$ python -q
>>> import numpy as np
>>> np.set_printoptions(precision=1, suppress=True, linewidth=200, floatmode="fixed")
>>> rd = lambda a: np.round(a, 1) + 0
>>> F = np.load("m.npy")
>>> rd(F)
array([[-0.2,  0.4,  0.1,  0.2,  0.5, -0.4, -0.6],
       [ 0.0, -0.2,  0.4,  0.6, -0.5,  0.1, -0.4],
       [-0.2, -0.6, -0.5,  0.1,  0.3,  0.4, -0.4],
       [ 0.0, -0.5,  0.7, -0.4,  0.3, -0.1,  0.0],
       [-0.3,  0.4,  0.3, -0.4,  0.0,  0.7, -0.2],
       [-0.9, -0.1,  0.0, -0.1, -0.3, -0.3,  0.2],
       [-0.2,  0.1,  0.2,  0.6,  0.5,  0.2,  0.5]])
>>> # orthonormal columns
>>> other = np.linalg.inv(F)
>>> print(rd(np.linalg.det(F) * np.linalg.det(other)))
1.0
>>> rd(other)
array([[-0.2,  0.0, -0.2,  0.0, -0.3, -0.9, -0.2],
       [ 0.4, -0.2, -0.6, -0.5,  0.4, -0.1,  0.1],
       [ 0.1,  0.4, -0.5,  0.7,  0.3,  0.0,  0.2],
       [ 0.2,  0.6,  0.1, -0.4, -0.4, -0.1,  0.6],
       [ 0.5, -0.5,  0.3,  0.3,  0.0, -0.3,  0.5],
       [-0.4,  0.1,  0.4, -0.1,  0.7, -0.3,  0.2],
       [-0.6, -0.4, -0.4,  0.0, -0.2,  0.2,  0.5]])
>>> rd(np.linalg.slogdet(F)[0])
np.float64(1.0)
>>> rd(F @ other)
array([[1.0, 0.0, 0.0, 0.0, 0.0, 0.0, 0.0],
       [0.0, 1.0, 0.0, 0.0, 0.0, 0.0, 0.0],
       [0.0, 0.0, 1.0, 0.0, 0.0, 0.0, 0.0],
       [0.0, 0.0, 0.0, 1.0, 0.0, 0.0, 0.0],
       [0.0, 0.0, 0.0, 0.0, 1.0, 0.0, 0.0],
       [0.0, 0.0, 0.0, 0.0, 0.0, 1.0, 0.0],
       [0.0, 0.0, 0.0, 0.0, 0.0, 0.0, 1.0]])
>>> rd(np.linalg.det(F) * other)
array([[-0.2,  0.0, -0.2,  0.0, -0.3, -0.9, -0.2],
       [ 0.4, -0.2, -0.6, -0.5,  0.4, -0.1,  0.1],
       [ 0.1,  0.4, -0.5,  0.7,  0.3,  0.0,  0.2],
       [ 0.2,  0.6,  0.1, -0.4, -0.4, -0.1,  0.6],
       [ 0.5, -0.5,  0.3,  0.3,  0.0, -0.3,  0.5],
       [-0.4,  0.1,  0.4, -0.1,  0.7, -0.3,  0.2],
       [-0.6, -0.4, -0.4,  0.0, -0.2,  0.2,  0.5]])
>>> x = np.array([-2, 2, 2, -2, 2, 0, 2])
>>> rd(F @ np.eye(7)[4])
array([ 0.5, -0.5,  0.3,  0.3,  0.0, -0.3,  0.5])
>>> print(rd(F @ (2 * x)))
[ 1.5 -4.8 -4.2  3.1  4.8  2.7  3.7]
>>> rd((F * x).sum(axis=1))
array([ 0.8, -2.4, -2.1,  1.6,  2.4,  1.3,  1.8])
>>> print(np.sign((F @ x).round(6)))
[ 1.0 -1.0 -1.0  1.0  1.0  1.0  1.0]
>>> rd(np.einsum("ij,j->i", F, x))
array([ 0.8, -2.4, -2.1,  1.6,  2.4,  1.3,  1.8])
>>> x = np.array([1, 1, 2, 0, 1, 2, 0])
>>> 7 - np.linalg.matrix_rank(F - np.eye(7), tol=1e-8)
np.int64(1)
>>> rd(np.linalg.inv(F))
array([[-0.2,  0.0, -0.2,  0.0, -0.3, -0.9, -0.2],
       [ 0.4, -0.2, -0.6, -0.5,  0.4, -0.1,  0.1],
       [ 0.1,  0.4, -0.5,  0.7,  0.3,  0.0,  0.2],
       [ 0.2,  0.6,  0.1, -0.4, -0.4, -0.1,  0.6],
       [ 0.5, -0.5,  0.3,  0.3,  0.0, -0.3,  0.5],
       [-0.4,  0.1,  0.4, -0.1,  0.7, -0.3,  0.2],
       [-0.6, -0.4, -0.4,  0.0, -0.2,  0.2,  0.5]])
>>> print(rd(np.sort(np.abs(np.degrees(np.angle(np.linalg.eigvals(F)))))))
[  0.0  81.0  81.0 100.4 100.4 172.4 172.4]
>>> rd(F.T @ (F @ x))
array([1.0, 1.0, 2.0, 0.0, 1.0, 2.0, 0.0])
>>> w1 = np.array([[-2, 0], [3, 0], [1, 2], [1, 2], [1, 2], [2, 2], [-3, -2]])
>>> coef = np.array([7, -3])
>>> act = np.maximum(F @ w1 + coef, 0)
>>> (act > 0).astype(int)
array([[1, 0],
       [1, 0],
       [1, 0],
       [1, 0],
       [1, 0],
       [1, 0],
       [1, 0]])
>>> np.linalg.matrix_rank(act)
np.int64(1)
>>> (act > 0).mean(axis=0)
array([1.0, 0.0])
>>> Z = np.array([[5, -2], [5, -7]])
>>> (act @ Z).round(6).argmax(axis=1)
array([0, 0, 0, 0, 0, 0, 0])
